$ python -q
>>> import numpy as np
>>> np.set_printoptions(precision=2, suppress=True, linewidth=200)
>>> rnd = lambda a: np.round(a, 2) + 0
>>> feats = np.load("arr.npy")
>>> rnd(feats)
array([[0.08, 0.08, 0.03, 0.18, 0.18],
       [0.08, 0.08, 0.03, 0.18, 0.18],
       [0.03, 0.03, 0.01, 0.06, 0.06],
       [0.18, 0.18, 0.06, 0.42, 0.42],
       [0.18, 0.18, 0.06, 0.42, 0.42]])
>>> u, r1 = feats[1], feats[3]
>>> rnd(u @ u)
np.float64(0.08)
>>> rnd(u @ r1)
np.float64(0.18)
>>> p = (u @ r1) / (u @ u) * u
>>> rnd(np.outer(u, r1))
array([[0.01, 0.01, 0.  , 0.03, 0.03],
       [0.01, 0.01, 0.  , 0.03, 0.03],
       [0.  , 0.  , 0.  , 0.01, 0.01],
       [0.03, 0.03, 0.01, 0.08, 0.08],
       [0.03, 0.03, 0.01, 0.08, 0.08]])
>>> rnd(np.linalg.norm(feats, 2) / np.linalg.norm(feats))
np.float64(1.0)
>>> [round(float(x), 2) for x in np.linalg.svd(feats, compute_uv=False)[:3]]
[1.0, 0.0, 0.0]
>>> np.argsort(-np.linalg.norm(feats, axis=0).round(6), kind="stable")[:3]
array([3, 4, 0])
>>> np.linalg.cond(feats) > 100
np.True_
>>> W0 = np.array([[-2, -2, -2, 2], [0, -2, -1, -2], [0, 0, 2, -3], [0, 0, 0, -2]])
>>> x = np.array([2, 2, 1, 1, 0])
>>> rnd(np.eye(5) - feats)
array([[ 0.92, -0.08, -0.03, -0.18, -0.18],
       [-0.08,  0.92, -0.03, -0.18, -0.18],
       [-0.03, -0.03,  0.99, -0.06, -0.06],
       [-0.18, -0.18, -0.06,  0.58, -0.42],
       [-0.18, -0.18, -0.06, -0.42,  0.58]])
>>> rnd(feats @ x)
array([0.51, 0.51, 0.17, 1.2 , 1.2 ])
>>> np.trace(feats)
np.float64(1.0)
>>> cov = W0.T @ W0
>>> np.trace(cov), (W0 ** 2).sum()
(np.int64(42), np.int64(42))
>>> np.allclose(cov, cov.T)
True
>>> np.diag(cov)
array([ 4,  8,  9, 21])
>>> Q, _ = np.linalg.qr(np.array([[0.2], [0.5]]))
>>> X = Q @ Q.T
>>> rnd(X)
array([[0.14, 0.34],
       [0.34, 0.86]])
>>> rnd(np.linalg.det(X.T))
np.float64(0.0)
>>> rnd(np.kron(np.eye(2, dtype=int), X))
array([[0.14, 0.34, 0.  , 0.  ],
       [0.34, 0.86, 0.  , 0.  ],
       [0.  , 0.  , 0.14, 0.34],
       [0.  , 0.  , 0.34, 0.86]])
>>> rnd(np.linalg.eigvals(X).sum().real)
np.float64(1.0)
>>> np.einsum("ii->", X)
np.float64(1.0)
>>> rnd(np.poly(X))
array([ 1., -1.,  0.])
>>> E = np.loadtxt("x.csv", delimiter=",")
>>> E
array([[ 2.,  0.,  0.],
       [ 0., -3.,  0.],
       [ 0.,  0.,  3.]])
>>> Q = E.astype(float).copy()
>>> for j in range(3):
...     Q[:, j] -= Q[:, :j] @ (Q[:, :j].T @ Q[:, j])
...     Q[:, j] /= np.linalg.norm(Q[:, j])
... 
>>> Q
array([[ 1.,  0.,  0.],
       [ 0., -1.,  0.],
       [ 0.,  0.,  1.]])
>>> Q.T @ Q
array([[1., 0., 0.],
       [0., 1., 0.],
       [0., 0., 1.]])
>>> u = np.array([3, 3, 3])
>>> A2 = Q + np.outer(u, np.eye(3)[2])
>>> np.linalg.matrix_rank(A2 - Q)
np.int64(1)
>>> A2
array([[ 1.,  0.,  3.],
       [ 0., -1.,  3.],
       [ 0.,  0.,  4.]])
>>> w, vecs = np.linalg.eigh(E)
>>> x = np.array([0, -1, 2])
>>> (np.sign(vecs[:, -1].round(6)) == np.sign(vecs[0, -1].round(6))).astype(int)
array([1, 1, 0])
>>> vecs * np.abs(w) @ vecs.T
array([[2., 0., 0.],
       [0., 3., 0.],
       [0., 0., 3.]])
>>> A2 = np.array([[0, 3, -2, 2, -3, 3],
...     [2, 1, 0, -2, 2, 2],
...     [2, -3, -2, -3, 0, 2],
...     [0, -1, 0, 1, 0, 1],
...     [-2, 1, -2, 0, 1, -1],
...     [3, -3, -2, -2, 0, 0]])
>>> J = A2 + A2.T
>>> J
array([[ 0,  5,  0,  2, -5,  6],
       [ 5,  2, -3, -3,  3, -1],
       [ 0, -3, -4, -3, -2,  0],
       [ 2, -3, -3,  2,  0, -1],
       [-5,  3, -2,  0,  2, -1],
       [ 6, -1,  0, -1, -1,  0]])
>>> x = np.array([0, -1, -3, 3, 1, -3])
>>> target = J @ x
>>> c, lr = np.zeros(6), 1 / np.linalg.norm(J, 2) ** 2
>>> for i in range(6):
...     c -= lr * J.T @ (J @ c - target)
...     if i % 2 == 0: print(i, round(np.linalg.norm(J @ c - target), 2))
... 
0 15.45
2 10.96
4 8.49
>>> rnd(c)
array([-0.33, -1.57, -2.08,  1.2 ,  1.45, -1.74])
>>> Q, vecs = np.linalg.qr(J[:, :2])[0], np.linalg.qr(J[:, 2:])[0]
>>> sv = np.linalg.svd(Q.T @ vecs, compute_uv=False)
>>> rnd(np.linalg.norm(Q @ Q.T - vecs @ vecs.T, 2))
np.float64(1.0)
>>> rnd(np.degrees(np.arccos(sv.clip(0, 1))))
array([14.94, 68.13])
>>> rnd(sv)
array([0.97, 0.37])
>>> w, vecs = np.linalg.eigh(J)
>>> rnd(vecs.T @ J @ vecs)
array([[-10.79,   0.  ,   0.  ,   0.  ,   0.  ,   0.  ],
       [  0.  ,  -6.02,   0.  ,   0.  ,   0.  ,   0.  ],
       [  0.  ,   0.  ,  -0.63,   0.  ,   0.  ,   0.  ],
       [  0.  ,   0.  ,   0.  ,   3.66,   0.  ,   0.  ],
       [  0.  ,   0.  ,   0.  ,   0.  ,   6.65,   0.  ],
       [  0.  ,   0.  ,   0.  ,   0.  ,   0.  ,   9.13]])
>>> rnd(w)
array([-10.79,  -6.02,  -0.63,   3.66,   6.65,   9.13])
>>> rnd(np.linalg.eigvalsh(J + 5 * np.eye(6)))
array([-5.79, -1.02,  4.37,  8.66, 11.65, 14.13])
>>> rnd(vecs.T @ vecs)
array([[1., 0., 0., 0., 0., 0.],
       [0., 1., 0., 0., 0., 0.],
       [0., 0., 1., 0., 0., 0.],
       [0., 0., 0., 1., 0., 0.],
       [0., 0., 0., 0., 1., 0.],
       [0., 0., 0., 0., 0., 1.]])
>>> rnd(np.linalg.eigvalsh(J @ J))
array([  0.4 ,  13.41,  36.29,  44.22,  83.33, 116.35])
>>> rnd(np.linalg.svd(J, compute_uv=False))
array([10.79,  9.13,  6.65,  6.02,  3.66,  0.63])
>>> np.unique(w.round(6) + 0, return_counts=True)[1]
array([1, 1, 1, 1, 1, 1])
>>> rnd(vecs @ np.diag(w) @ vecs.T)
array([[ 0.,  5.,  0.,  2., -5.,  6.],
       [ 5.,  2., -3., -3.,  3., -1.],
       [ 0., -3., -4., -3., -2.,  0.],
       [ 2., -3., -3.,  2.,  0., -1.],
       [-5.,  3., -2.,  0.,  2., -1.],
       [ 6., -1.,  0., -1., -1.,  0.]])
>>> np.abs(vecs[:, -1]).round(6).argmax()
np.int64(0)
>>> K = np.load("mat.npy")
>>> K
array([[ 0, -2,  2, -1,  2],
       [ 0,  0, -2,  1,  1],
       [ 0,  0,  0,  0,  0],
       [ 0,  0,  0,  0,  1],
       [ 0,  0,  0,  0,  0]])
>>> left, sv, Vh = np.linalg.svd(K)
>>> rnd(sv)
array([3.78, 2.34, 0.51, 0.  , 0.  ])
>>> A2 = left[:, :3] @ np.diag(sv[:3]) @ Vh[:3]
>>> rnd(np.abs(K - A2).max())
np.float64(0.0)
>>> rnd(A2)
array([[ 0., -2.,  2., -1.,  2.],
       [ 0.,  0., -2.,  1.,  1.],
       [ 0.,  0.,  0.,  0.,  0.],
       [ 0.,  0.,  0.,  0.,  1.],
       [ 0.,  0.,  0.,  0.,  0.]])
>>> rnd(np.linalg.norm(K - A2) / np.linalg.norm(K))
np.float64(0.0)
>>> np.linalg.matrix_rank(A2)
np.int64(3)
